>>> import numpy as np
>>> np.set_printoptions(suppress=True, linewidth=100)
>>> rnd = lambda a: np.round(a, 3) + 0
>>> data = np.array([[3, 1, 1, -2, 2, 3],
...     [1, 0, 3, -1, 3, 3],
...     [2, -3, 2, -2, 2, 1],
...     [-1, 2, -3, -1, -2, 1],
...     [3, 1, 0, -3, 2, 0]])
>>> data[-1] = data[0] + 3 * data[1]
>>> print(data)
[[ 3  1  1 -2  2  3]
 [ 1  0  3 -1  3  3]
 [ 2 -3  2 -2  2  1]
 [-1  2 -3 -1 -2  1]
 [ 6  1 10 -5 11 12]]
>>> left, sv, vt = np.linalg.svd(data)
>>> V = vt[:(sv > 1e-8).sum()]
>>> rng = np.random.default_rng(74389)
>>> x = data[3] + 5 * data[1] + rng.integers(2) * np.eye(6)[4]
>>> print(x)
[ 4.  2. 12. -6. 14. 16.]
>>> print(rnd(np.linalg.norm(x - V.T @ V @ x)))
0.8
>>> print(rnd(np.diag(V.T @ V)))
[0.948 0.847 0.596 0.575 0.36  0.674]
>>> print(np.linalg.matrix_rank(np.vstack([data, x])))
5
>>> print(np.linalg.cond(data) > 100)
True
>>> print(np.linalg.matrix_rank(data, rtol=0.1))
3
>>> print(np.unique(data.round(6), axis=0).shape)
(5, 6)
>>> try:
...     np.linalg.inv(data)
... except np.linalg.LinAlgError as e:
...     print(e)
... 
Last 2 dimensions of the array must be square
>>> print(rnd(data @ np.linalg.pinv(data) @ data))
[[ 3.  1.  1. -2.  2.  3.]
 [ 1.  0.  3. -1.  3.  3.]
 [ 2. -3.  2. -2.  2.  1.]
 [-1.  2. -3. -1. -2.  1.]
 [ 6.  1. 10. -5. 11. 12.]]
>>> print(rnd(np.trace(np.linalg.pinv(data) @ data)))
4.0
>>> print(np.allclose(data[:-1].T @ np.linalg.lstsq(data[:-1].T, data[-1])[0], data[-1]))
True
>>> print(np.linalg.lstsq(data[:-1].T, data[-1])[2])
4
>>> th = np.radians(120)
>>> r_ = np.eye(6)
>>> r_[2, 2] = r_[0, 0] = np.cos(th)
>>> r_[2, 0], r_[0, 2] = -np.sin(th), np.sin(th)
>>> print(rnd(r_))
[[-0.5    0.     0.866  0.     0.     0.   ]
 [ 0.     1.     0.     0.     0.     0.   ]
 [-0.866  0.    -0.5    0.     0.     0.   ]
 [ 0.     0.     0.     1.     0.     0.   ]
 [ 0.     0.     0.     0.     1.     0.   ]
 [ 0.     0.     0.     0.     0.     1.   ]]
>>> M2 = data @ r_.T
>>> print(rnd(np.linalg.svd(data, compute_uv=False)), rnd(np.linalg.svd(M2, compute_uv=False)))
[22.228  4.954  3.     1.544  0.   ] [22.228  4.954  3.     1.544  0.   ]
>>> print(rnd(np.linalg.det(r_)), rnd(np.trace(r_)))
1.0 3.0
>>> left, sv, vt = np.linalg.svd(data)
>>> print(np.argmax(sv[:-1] / (sv[1:] + 1e-6)) + 1)
4
>>> M2 = left[:, :4] @ np.diag(sv[:4]) @ vt[:4]
>>> print(rnd(np.linalg.norm(data - M2) / np.linalg.norm(data)))
0.0
>>> print(rnd(np.abs(data - M2).max()))
0.0
>>> J = np.load("m.npy")
>>> print(J)
[[ 1.107  4.605 -6.582]
 [-3.923  2.77   3.026]
 [-1.9    3.454 -0.804]
 [-3.73  -0.148  4.649]
 [-3.037  1.392  2.467]
 [-2.812 -0.569  3.399]
 [ 0.131  1.453 -2.853]
 [-1.661  1.486  0.111]
 [-4.753 -0.339  6.481]
 [-0.669  1.402 -1.486]
 [-2.394  3.469  0.011]
 [-1.949  1.384  0.659]
 [-1.591  2.108 -0.42 ]
 [-3.157 -0.623  4.01 ]
 [-2.521  2.76   0.695]]
>>> proj = J @ np.linalg.solve(J.T @ J, J.T)
>>> print(rnd(np.linalg.eigvalsh(proj)))
[0. 0. 0. 0. 0. 0. 0. 0. 0. 0. 0. 0. 1. 1. 1.]
>>> print(np.allclose(proj @ proj, proj))
True
>>> print(rnd(np.trace(proj)))
3.0
>>> print(rnd(proj @ J[:, 2]))
[-6.582  3.026 -0.804  4.649  2.467  3.399 -2.853  0.111  6.481 -1.486  0.011  0.659 -0.42   4.01
  0.695]
>>> print(np.linalg.matrix_rank(np.eye(15) - proj))
12
>>> r0, g = data[4], data[1]
>>> print(r0 @ r0)
427
>>> p = (r0 @ g) / (r0 @ r0) * r0
>>> print(np.linalg.matrix_rank(np.outer(r0, g)))
1
>>> print(rnd(p))
[ 1.546  0.258  2.576 -1.288  2.834  3.091]
>>> print(np.outer(r0, g))
[[  6   0  18  -6  18  18]
 [  1   0   3  -1   3   3]
 [ 10   0  30 -10  30  30]
 [ -5   0 -15   5 -15 -15]
 [ 11   0  33 -11  33  33]
 [ 12   0  36 -12  36  36]]
>>> print(rnd(np.linalg.norm(r0 + g) ** 2 + np.linalg.norm(r0 - g) ** 2))
912.0
>>> M2 = np.array([[-2, 2], [1, 2], [1, 1]])
>>> print(np.linalg.matrix_rank(J @ M2))
2
>>> print(np.vstack([J, M2.T]).shape)
(17, 3)
>>> print(np.linalg.matrix_rank(np.vstack([J, M2.T])))
3
